$ python3 -q
>>> import numpy as np
>>> from numpy import linalg as LA
>>> np.set_printoptions(precision=3, suppress=True, linewidth=200)
>>> def rnd(a):
...     return np.round(a, 3) + 0
... 
>>> rng = np.random.default_rng(864979)
>>> J = rng.normal(size=(16, 6)) + 5 * np.array([2, 2, 2, 2, 1, 2])
>>> rnd(J)
array([[ 9.21 , 11.197,  8.645, 10.673,  4.441, 11.202],
       [ 8.338, 10.094,  9.963,  8.072,  3.682,  7.331],
       [ 8.115,  9.852, 10.859, 10.11 ,  5.11 ,  9.695],
       [ 9.74 ,  8.699,  8.876, 11.452,  5.002,  9.88 ],
       [10.272, 10.264, 10.211,  8.925,  6.152, 11.524],
       [12.276,  9.174,  9.614, 10.539,  4.829, 10.535],
       [11.202, 10.504,  9.469, 10.237,  5.225, 10.545],
       [10.575, 10.657,  8.261, 11.162,  3.85 ,  9.564],
       [ 9.379,  9.163,  9.697, 10.233,  4.002,  8.66 ],
       [11.065, 11.57 , 11.542, 10.848,  3.259,  8.759],
       [ 9.121, 10.681, 10.815,  8.613,  4.343, 10.955],
       [10.889,  9.666, 10.465, 10.356,  4.468,  8.996],
       [ 9.288, 11.3  ,  9.06 , 11.536,  4.071,  8.781],
       [ 9.574, 10.206,  9.995,  9.863,  4.779,  9.859],
       [ 8.906, 10.232, 10.462, 10.261,  5.071, 10.712],
       [ 9.133,  9.566,  9.835, 11.588,  5.321, 11.499]])
>>> Ac = J - J.mean(axis=0)
>>> Uu, sv, Vt = LA.svd(Ac, full_matrices=False)
>>> rnd((sv ** 2).sum() ** 2 / (sv ** 4).sum())
np.float64(4.295)
>>> np.searchsorted(np.cumsum(sv ** 2) / (sv ** 2).sum(), 0.9) + 1
np.int64(5)
>>> (np.sign(Uu[:, 0]) == np.sign(Uu[0, 0])).astype(int)
array([1, 0, 0, 1, 1, 1, 1, 1, 0, 0, 0, 0, 0, 0, 1, 1])
